$ python3 -q
>>> import numpy as np
>>> import numpy.linalg as la
>>> np.set_printoptions(suppress=True, linewidth=100)
>>> rnd = lambda a: np.round(a, 3) + 0
>>> m1 = np.loadtxt("sample1.csv", delimiter=",")
>>> m1
array([[  6.,   3.,   3.,  -3.,   6.,   0.,   1.,  -1.,   3.],
       [  3., -10.,   6.,  -4.,  -5.,  10.,  -2.,   5.,  10.],
       [  3.,   6.,  -2.,   1.,   3.,  -5.,  -3.,  -7.,   5.],
       [ -3.,  -4.,   1.,   4.,  -3.,   9.,   7.,   5.,  -2.],
       [  6.,  -5.,   3.,  -3.,   6.,  -2.,  -3.,  -3.,  -6.],
       [  0.,  10.,  -5.,   9.,  -2., -10.,   1.,  -2.,  -5.],
       [  1.,  -2.,  -3.,   7.,  -3.,   1.,   6.,   3.,   9.],
       [ -1.,   5.,  -7.,   5.,  -3.,  -2.,   3.,   0.,  -2.],
       [  3.,  10.,   5.,  -2.,  -6.,  -5.,   9.,  -2.,   8.]])
>>> w, V = la.eigh(m1)
>>> rnd(V.T @ V)
array([[1., 0., 0., 0., 0., 0., 0., 0., 0.],
       [0., 1., 0., 0., 0., 0., 0., 0., 0.],
       [0., 0., 1., 0., 0., 0., 0., 0., 0.],
       [0., 0., 0., 1., 0., 0., 0., 0., 0.],
       [0., 0., 0., 0., 1., 0., 0., 0., 0.],
       [0., 0., 0., 0., 0., 1., 0., 0., 0.],
       [0., 0., 0., 0., 0., 0., 1., 0., 0.],
       [0., 0., 0., 0., 0., 0., 0., 1., 0.],
       [0., 0., 0., 0., 0., 0., 0., 0., 1.]])
>>> rnd(la.eigvalsh(m1 + 2 * np.eye(9)))
array([-27.751,  -9.364,  -4.523,  -1.389,   5.342,   5.995,  11.139,  21.911,  24.64 ])
>>> rnd(V.T @ m1 @ V)
array([[-29.751,   0.   ,   0.   ,   0.   ,   0.   ,   0.   ,   0.   ,   0.   ,   0.   ],
       [  0.   , -11.364,   0.   ,   0.   ,   0.   ,   0.   ,   0.   ,   0.   ,   0.   ],
       [  0.   ,   0.   ,  -6.523,   0.   ,   0.   ,   0.   ,   0.   ,   0.   ,   0.   ],
       [  0.   ,   0.   ,   0.   ,  -3.389,   0.   ,   0.   ,   0.   ,   0.   ,   0.   ],
       [  0.   ,   0.   ,   0.   ,   0.   ,   3.342,   0.   ,   0.   ,   0.   ,   0.   ],
       [  0.   ,   0.   ,   0.   ,   0.   ,   0.   ,   3.995,   0.   ,   0.   ,   0.   ],
       [  0.   ,   0.   ,   0.   ,   0.   ,   0.   ,   0.   ,   9.139,   0.   ,   0.   ],
       [  0.   ,   0.   ,   0.   ,   0.   ,   0.   ,   0.   ,   0.   ,  19.911,   0.   ],
       [  0.   ,   0.   ,   0.   ,   0.   ,   0.   ,   0.   ,   0.   ,   0.   ,  22.64 ]])
>>> np.unique(w.round(6) + 0, return_counts=True)[1]
array([1, 1, 1, 1, 1, 1, 1, 1, 1])
>>> np.allclose(m1, m1.T)
True
>>> np.trace(m1)
np.float64(8.0)
>>> rnd(np.sort(np.abs(la.eigvals(m1))))
array([ 3.342,  3.389,  3.995,  6.523,  9.139, 11.364, 19.911, 22.64 , 29.751])
>>> (m1 + m1.T) / 2
array([[  6.,   3.,   3.,  -3.,   6.,   0.,   1.,  -1.,   3.],
       [  3., -10.,   6.,  -4.,  -5.,  10.,  -2.,   5.,  10.],
       [  3.,   6.,  -2.,   1.,   3.,  -5.,  -3.,  -7.,   5.],
       [ -3.,  -4.,   1.,   4.,  -3.,   9.,   7.,   5.,  -2.],
       [  6.,  -5.,   3.,  -3.,   6.,  -2.,  -3.,  -3.,  -6.],
       [  0.,  10.,  -5.,   9.,  -2., -10.,   1.,  -2.,  -5.],
       [  1.,  -2.,  -3.,   7.,  -3.,   1.,   6.,   3.,   9.],
       [ -1.,   5.,  -7.,   5.,  -3.,  -2.,   3.,   0.,  -2.],
       [  3.,  10.,   5.,  -2.,  -6.,  -5.,   9.,  -2.,   8.]])
>>> w, V = la.eigh(m1)
>>> vec = np.array([2, 2, 1, 0, 0, 2, 2, 1, 0])
>>> print(rnd(la.eigvalsh(m1[1:, 1:])))
[-29.75  -11.276  -5.145  -1.679   3.505   6.502  17.252  22.59 ]
>>> out = m1 / la.norm(m1, axis=1, keepdims=True)
>>> G = out @ out.T
>>> rnd(la.norm(out, axis=1))
array([1., 1., 1., 1., 1., 1., 1., 1., 1.])
>>> np.argwhere(np.triu(np.abs(G) > 0.95, 1))
array([], shape=(0, 2), dtype=int64)
>>> (np.abs(G) > 0.9).astype(int)
array([[1, 0, 0, 0, 0, 0, 0, 0, 0],
       [0, 1, 0, 0, 0, 0, 0, 0, 0],
       [0, 0, 1, 0, 0, 0, 0, 0, 0],
       [0, 0, 0, 1, 0, 0, 0, 0, 0],
       [0, 0, 0, 0, 1, 0, 0, 0, 0],
       [0, 0, 0, 0, 0, 1, 0, 0, 0],
       [0, 0, 0, 0, 0, 0, 1, 0, 0],
       [0, 0, 0, 0, 0, 0, 0, 1, 0],
       [0, 0, 0, 0, 0, 0, 0, 0, 1]])
>>> print((G - 2 * np.eye(9)).round(6).argmax(axis=1))
[2 3 0 6 0 7 3 5 2]
>>> q, V = la.qr(m1[:, :8])[0], la.qr(m1[:, 8:])[0]
>>> s = la.svd(q.T @ V, compute_uv=False)
>>> rnd(s)
array([0.803])
>>> rnd(np.degrees(np.arccos(s.clip(0, 1))))
array([36.595])
>>> mat = np.array([[2.5, 0.3, 1.5, -0.7, -2.2, -0.1, 2.0, 0.0, 0.1, 0.8],
...     [-0.2, 1.2, 0.4, 1.4, 0.3, -0.5, 0.4, 0.6, -0.6, -0.1],
...     [0.4, -0.1, 1.4, -0.8, -1.3, 0.4, 2.2, 1.5, 0.2, 0.3],
...     [-0.5, -0.6, -1.1, 2.5, -0.7, -0.3, 0.2, 0.4, -0.8, 0.8]])
>>> mat
array([[ 2.5,  0.3,  1.5, -0.7, -2.2, -0.1,  2. ,  0. ,  0.1,  0.8],
       [-0.2,  1.2,  0.4,  1.4,  0.3, -0.5,  0.4,  0.6, -0.6, -0.1],
       [ 0.4, -0.1,  1.4, -0.8, -1.3,  0.4,  2.2,  1.5,  0.2,  0.3],
       [-0.5, -0.6, -1.1,  2.5, -0.7, -0.3,  0.2,  0.4, -0.8,  0.8]])
>>> t3 = np.stack([mat, 5 * mat, mat[::-1]])
>>> t3.shape
(3, 4, 10)
>>> rng = np.random.default_rng(56)
>>> out = mat + rng.integers(-2, 3, (4, 2)) @ rng.integers(-2, 3, (2, 10))
>>> rnd(out)
array([[ 5.5, -0.7,  0.5, -1.7, -3.2, -1.1,  5. ,  3. , -1.9, -1.2],
       [-0.2,  3.2,  5.4,  6.4,  2.3, -1.5,  0.4, -2.4, -2.6,  3.9],
       [-1.6, -2.1, -4.6, -6.8, -3.3,  2.4,  0.2,  3.5,  4.2, -3.7],
       [-1.5, -1.6, -4.1, -0.5, -1.7,  0.7, -0.8,  1.4,  1.2, -1.2]])
>>> print(rnd(out - mat))
[[ 3. -1. -1. -1. -1. -1.  3.  3. -2. -2.]
 [ 0.  2.  5.  5.  2. -1.  0. -3. -2.  4.]
 [-2. -2. -6. -6. -2.  2. -2.  2.  4. -4.]
 [-1. -1. -3. -3. -1.  1. -1.  1.  2. -2.]]
>>> print(rnd(la.svd(out - mat, compute_uv=False)))
[15.619  6.636  0.     0.   ]
>>> np.abs(out - mat).sum(axis=1)
array([18., 24., 32., 16.])
>>> la.matrix_rank(out - mat, tol=1e-8)
np.int64(2)
>>> f = np.array([-2, 2, 0])
>>> rnd(np.cross(mat[3, :3], mat[0, :3]))
array([-0.57, -2.  ,  1.35])
>>> rnd(np.convolve(mat[3], f))
array([ 1. ,  0.2,  1. , -7.2,  6.4, -0.8, -1. , -0.4,  2.4, -3.2,  1.6,  0. ])
>>> print(rnd(np.array([np.convolve(row, f, "same") for row in mat])))
[[ 4.4 -2.4  4.4  3.  -4.2 -4.2  4.  -0.2 -1.4  1.6]
 [-2.8  1.6 -2.   2.2  1.6 -1.8 -0.4  2.4 -1.  -0.2]
 [ 1.  -3.   4.4  1.  -3.4 -3.6  1.4  2.6 -0.2  0.6]
 [ 0.2  1.  -7.2  6.4 -0.8 -1.  -0.4  2.4 -3.2  1.6]]
>>> G = mat.T @ mat
>>> la.matrix_rank(G)
np.int64(4)
>>> out = mat / la.norm(mat, axis=1, keepdims=True)
>>> G = out @ out.T
>>> rnd(G[3])
array([-0.168,  0.443, -0.162,  1.   ])
>>> print(np.argwhere(np.triu(np.abs(G) > 0.95, 1)))
[]
>>> rnd(la.norm(out, axis=1))
array([1., 1., 1., 1.])
>>> rnd(G)
array([[ 1.   , -0.05 ,  0.749, -0.168],
       [-0.05 ,  1.   ,  0.037,  0.443],
       [ 0.749,  0.037,  1.   , -0.162],
       [-0.168,  0.443, -0.162,  1.   ]])
>>> K = np.load("a.npy")
>>> print(K)
[[ 0.  0.  9.  0. -3.]
 [ 0.  0.  5.  8. -3.]
 [ 9.  5.  0.  0.  0.]
 [ 0.  8.  0.  0.  0.]
 [-3. -3.  0.  0.  0.]]
>>> out = np.array([[3, -4, 3], [-3, -7, -6]])
>>> basis = np.kron(out, K)
>>> rnd(la.norm(basis, 2)), rnd(la.norm(out, 2) * la.norm(K, 2))
(np.float64(118.019), np.float64(118.019))
>>> U, s, VT = la.svd(K)
>>> rnd(s)
array([12.172, 12.172,  6.313,  6.313,  0.   ])
>>> out = U[:, :4] @ np.diag(s[:4]) @ VT[:4]
>>> rnd(out)
array([[ 0.,  0.,  9.,  0., -3.],
       [ 0.,  0.,  5.,  8., -3.],
       [ 9.,  5.,  0.,  0.,  0.],
       [ 0.,  8.,  0.,  0.,  0.],
       [-3., -3.,  0.,  0.,  0.]])
>>> la.matrix_rank(K, rtol=0.05)
np.int64(4)
>>> rnd(la.norm(K - out, 2)), rnd(s[4])
(np.float64(0.0), np.float64(0.0))
>>> rnd(np.abs(K - out).max())
np.float64(0.0)
>>> data = np.load("out5.npy")
>>> data
array([[1, 0, 0, 0, 0],
       [0, 3, 0, 0, 0],
       [2, 0, 2, 0, 0],
       [3, 3, 2, 2, 0],
       [1, 0, 2, 3, 0]])
>>> # null space of dimension 1
>>> out = data / np.sqrt((data ** 2).mean(axis=1, keepdims=True))
>>> rnd(la.norm(out, axis=1))
array([2.236, 2.236, 2.236, 2.236, 2.236])
>>> print(rnd(out[4]))
[0.598 0.    1.195 1.793 0.   ]
>>> out = data + rng.integers(-2, 3, (5, 4)) @ rng.integers(-2, 3, (4, 5))
>>> out
array([[-3, -1,  6,  3, 11],
       [-2,  6,  1,  1, -5],
       [ 3, -4,  0, -6, -1],
       [ 0,  4,  4,  1,  0],
       [ 4,  6, -1,  9, -3]])
>>> rnd(la.svd(out - data, compute_uv=False))
array([14.962, 11.475,  6.151,  1.269,  0.   ])
>>> la.lstsq(data[:-1].T, data[-1])[2]
np.int32(4)
>>> r = la.matrix_rank(data)
>>> r
np.int64(4)
>>> N = la.svd(data)[2][r:].T
>>> data @ N
array([[0.],
       [0.],
       [0.],
       [0.],
       [0.]])
>>> la.matrix_rank(data.T @ data), la.matrix_rank(data @ data.T)
(np.int64(4), np.int64(4))
>>> N.shape
(5, 1)
>>> A = np.loadtxt("test6.csv", delimiter=",")
>>> A
array([[ 2.002,  1.01 ,  0.009,  1.002,  2.022,  2.008, -0.005,  2.019,  2.017, -0.032],
       [ 2.015,  0.983,  0.024,  1.025,  1.977,  2.026, -0.019,  2.006,  2.019, -0.043],
       [ 1.97 ,  0.975, -0.01 ,  1.029,  1.991,  2.043, -0.005,  1.983,  1.979, -0.028],
       [ 1.998,  0.999, -0.018,  1.022,  2.01 ,  1.987,  0.018,  2.012,  1.994, -0.01 ],
       [ 1.98 ,  0.989, -0.008,  1.005,  2.003,  1.999, -0.01 ,  1.971,  1.991,  0.017],
       [ 2.033,  1.008, -0.002,  1.002,  1.989,  2.022, -0.006,  1.991,  2.   ,  0.009],
       [ 1.973,  0.969,  0.007,  1.045,  1.973,  2.006,  0.012,  2.024,  2.006, -0.01 ],
       [ 1.986,  0.996, -0.009,  0.959,  1.987,  2.036,  0.013,  1.973,  2.039, -0.03 ],
       [ 1.979,  1.01 , -0.018,  1.013,  1.991,  1.996, -0.011,  1.998,  1.987, -0.045],
       [ 1.997,  1.001,  0.048,  0.977,  1.953,  2.014, -0.011,  2.005,  1.965, -0.002],
       [ 2.019,  1.017, -0.007,  0.977,  2.02 ,  1.988, -0.008,  1.985,  1.993, -0.005],
       [ 2.021,  1.015, -0.04 ,  0.985,  2.002,  1.999, -0.003,  1.971,  2.021,  0.024],
       [ 1.971,  0.974,  0.015,  1.007,  1.985,  2.011, -0.003,  2.033,  1.982, -0.003],
       [ 0.001,  3.029,  0.99 , -0.028,  2.97 ,  0.998,  3.028,  1.009,  2.957,  1.027],
       [-0.002,  3.011,  1.029,  0.011,  3.062,  0.984,  3.015,  1.003,  3.008,  0.972],
       [ 0.018,  3.004,  0.977,  0.013,  3.001,  1.04 ,  3.024,  0.988,  2.987,  1.054],
       [-0.006,  3.007,  0.956,  0.026,  3.039,  0.948,  3.018,  1.008,  3.002,  0.989],
       [-0.013,  2.999,  1.006, -0.011,  2.995,  0.97 ,  3.004,  1.017,  2.976,  1.047],
       [ 0.017,  2.996,  0.996,  0.008,  2.975,  0.982,  2.988,  1.01 ,  3.002,  1.001],
       [-0.001,  2.965,  1.036, -0.006,  2.986,  1.014,  3.024,  0.975,  3.005,  1.037],
       [-0.023,  2.988,  0.991,  0.008,  3.008,  1.   ,  2.991,  0.998,  3.021,  1.009],
       [ 0.006,  3.012,  0.98 , -0.035,  3.009,  1.021,  3.01 ,  1.006,  2.991,  1.017],
       [-0.038,  2.962,  1.014,  0.004,  3.008,  0.994,  3.039,  0.982,  3.033,  0.999],
       [-0.029,  2.991,  1.   , -0.012,  2.987,  0.993,  2.999,  0.984,  3.022,  0.997],
       [ 0.023,  3.022,  0.988, -0.03 ,  3.023,  0.985,  3.017,  1.033,  3.009,  0.998],
       [-0.017,  3.034,  1.013,  0.008,  2.975,  0.994,  3.   ,  1.008,  3.016,  1.003],
       [ 1.003,  0.024,  0.017,  2.963,  0.982,  2.031,  0.01 ,  2.992,  2.997,  0.999],
       [ 1.   , -0.005,  0.005,  3.006,  0.981,  1.993,  0.   ,  3.011,  3.012,  0.992],
       [ 0.975,  0.003,  0.009,  3.021,  1.024,  2.005,  0.021,  2.998,  3.02 ,  0.975],
       [ 1.003,  0.007, -0.002,  3.032,  1.016,  2.048,  0.022,  2.99 ,  2.974,  0.983],
       [ 1.005,  0.008,  0.012,  3.013,  0.979,  2.013, -0.005,  3.033,  3.013,  1.023],
       [ 0.981,  0.013,  0.009,  2.979,  1.015,  2.036,  0.009,  2.975,  3.04 ,  1.027],
       [ 1.002,  0.023, -0.004,  3.042,  0.983,  1.996, -0.025,  3.013,  2.989,  1.019],
       [ 1.026, -0.009, -0.027,  3.007,  1.019,  2.002, -0.022,  3.028,  2.992,  0.95 ],
       [ 0.99 ,  0.028,  0.015,  2.983,  1.002,  2.003, -0.015,  2.991,  3.029,  0.971],
       [ 0.977,  0.031,  0.011,  2.984,  0.985,  1.974,  0.001,  3.015,  3.021,  0.997],
       [ 0.985,  0.032,  0.016,  3.008,  1.011,  2.016, -0.018,  3.011,  3.056,  0.98 ],
       [ 0.976,  0.016,  0.   ,  2.989,  1.032,  1.99 ,  0.   ,  2.981,  3.004,  0.965],
       [ 0.972,  0.024,  0.032,  3.015,  0.951,  1.994,  0.001,  2.981,  3.027,  0.967]])
>>> out = np.c_[A[:, :1] @ np.array([[0]]), np.array([1, 0, 1, 1, 2, 2, 3, 1, 2, 1, 1, 3, 3, 3, 1, 0, 0, 2, 0, 3, 2, 2, 1, 2, 2, 3, 0, 2, 1, 1, 2, 2, 3, 1, 0, 2, 0, 1, 3])]
>>> out
array([[0., 1.],
       [0., 0.],
       [0., 1.],
       [0., 1.],
       [0., 2.],
       [0., 2.],
       [0., 3.],
       [0., 1.],
       [0., 2.],
       [0., 1.],
       [0., 1.],
       [0., 3.],
       [0., 3.],
       [0., 3.],
       [0., 1.],
       [0., 0.],
       [0., 0.],
       [0., 2.],
       [0., 0.],
       [0., 3.],
       [0., 2.],
       [0., 2.],
       [0., 1.],
       [0., 2.],
       [0., 2.],
       [0., 3.],
       [0., 0.],
       [0., 2.],
       [0., 1.],
       [0., 1.],
       [0., 2.],
       [0., 2.],
       [0., 3.],
       [0., 1.],
       [0., 0.],
       [0., 2.],
       [0., 0.],
       [0., 1.],
       [0., 3.]])
>>> rnd(la.lstsq(A, out[:, 0])[0])
array([0., 0., 0., 0., 0., 0., 0., 0., 0., 0.])
